In [1]: import numpy as np

In [2]: from numpy import linalg as LA

In [3]: np.set_printoptions(suppress=True, linewidth=160)

In [4]: C = np.sign(np.array([[8, 6, 0, 4], [0, 5, 8, 3], [5, 8, 3, 9], [8, 6, 7, 7]]))

In [5]: Y = (np.tril(C, -1) + np.eye(4)) @ (np.triu(C, 1) + np.eye(4))

In [6]: w = np.array([1, 3, 1, 0])

In [7]: m1 = np.rint(Y * w @ LA.inv(Y)) + 0

In [8]: m1
Out[8]: 
array([[ 3.,  4., -1., -1.],
       [ 2.,  5., -1., -1.],
       [ 4.,  8.,  0., -3.],
       [ 4.,  8.,  0., -3.]])

In [9]: U, sig, Vh = LA.svd(m1)

In [10]: V = Vh[:(sig > 1e-8).sum()]

In [11]: rng = np.random.default_rng(10454)

In [12]: x0 = m1[3] + -2 * m1[1] + rng.integers(2) * np.eye(4)[2]

In [13]: x0
Out[13]: array([ 0., -2.,  2., -1.])

In [14]: np.allclose(V.T @ V @ x0, x0)
Out[14]: True

In [15]: LA.matrix_rank(np.vstack([m1, x0]))
Out[15]: np.int64(3)

In [16]: round(float(LA.norm(x0 - V.T @ V @ x0)), 3)
Out[16]: 0.0

In [17]: np.round(V.T @ V, 3)
Out[17]: 
array([[ 0.963, -0.037, -0.111, -0.148],
       [-0.037,  0.963, -0.111, -0.148],
       [-0.111, -0.111,  0.667, -0.444],
       [-0.148, -0.148, -0.444,  0.407]])

In [18]: idx = rng.permutation(4)

In [19]: idx
Out[19]: array([2, 0, 1, 3])

In [20]: Y = m1[idx][:, idx]

In [21]: np.round(LA.det(Y), 3), np.round(LA.det(m1[idx]), 3)
Out[21]: (np.float64(0.0), np.float64(0.0))

In [22]: Y
Out[22]: 
array([[ 0.,  4.,  8., -3.],
       [-1.,  3.,  4., -1.],
       [-1.,  2.,  5., -1.],
       [ 0.,  4.,  8., -3.]])

In [23]: np.allclose(Y, m1)
Out[23]: False

In [24]: np.diag(Y)
Out[24]: array([ 0.,  3.,  5., -3.])

In [25]: rank = LA.matrix_rank(Y)

In [26]: rank
Out[26]: np.int64(3)

In [27]: ns = LA.svd(Y)[2][rank:].T

In [28]: LA.matrix_rank(Y.T @ Y), LA.matrix_rank(Y @ Y.T)
Out[28]: (np.int64(3), np.int64(3))

In [29]: [int(LA.matrix_rank(Y[:i])) for i in range(1, len(Y) + 1)]
Out[29]: [1, 2, 3, 3]

In [30]: round(LA.norm(m1, 2) / LA.norm(m1), 3)
Out[30]: np.float64(0.993)

In [31]: np.argsort(-LA.norm(m1, axis=0).round(6), kind="stable")[:3]
Out[31]: array([1, 0, 3])

In [32]: LA.cond(m1) > 100
Out[32]: np.True_

In [33]: LA.matrix_rank(m1, rtol=0.1)
Out[33]: np.int64(2)

In [34]: [round(float(x), 3) for x in LA.svd(m1, compute_uv=False)[:3]]
Out[34]: [15.256, 1.535, 0.941]

In [35]: A = np.load("out11.npy")

In [36]: A
Out[36]: 
array([[-3.,  3.,  0.,  0.],
       [ 3.,  0.,  3.,  0.],
       [ 0.,  3., -2.,  3.],
       [ 0.,  0.,  3.,  3.]])

In [37]: w, V = LA.eigh(A)

In [38]: np.round(LA.svd(A, compute_uv=False), 3)
Out[38]: array([6.   , 4.956, 3.215, 2.26 ])

In [39]: np.round(LA.eigvalsh(A @ A), 3)
Out[39]: array([ 5.105, 10.337, 24.558, 36.   ])

In [40]: idx = rng.permutation(4)

In [41]: idx
Out[41]: array([1, 3, 2, 0])

In [42]: Y = A[idx][:, idx]

In [43]: np.diag(Y)
Out[43]: array([ 0.,  3., -2., -3.])

In [44]: Y
Out[44]: 
array([[ 0.,  0.,  3.,  3.],
       [ 0.,  3.,  3.,  0.],
       [ 3.,  3., -2.,  0.],
       [ 3.,  0.,  0., -3.]])

In [45]: np.trace(Y)
Out[45]: np.float64(-2.0)

In [46]: round(LA.det(Y), 3), round(LA.det(A[idx]), 3)
Out[46]: (np.float64(216.0), np.float64(216.0))
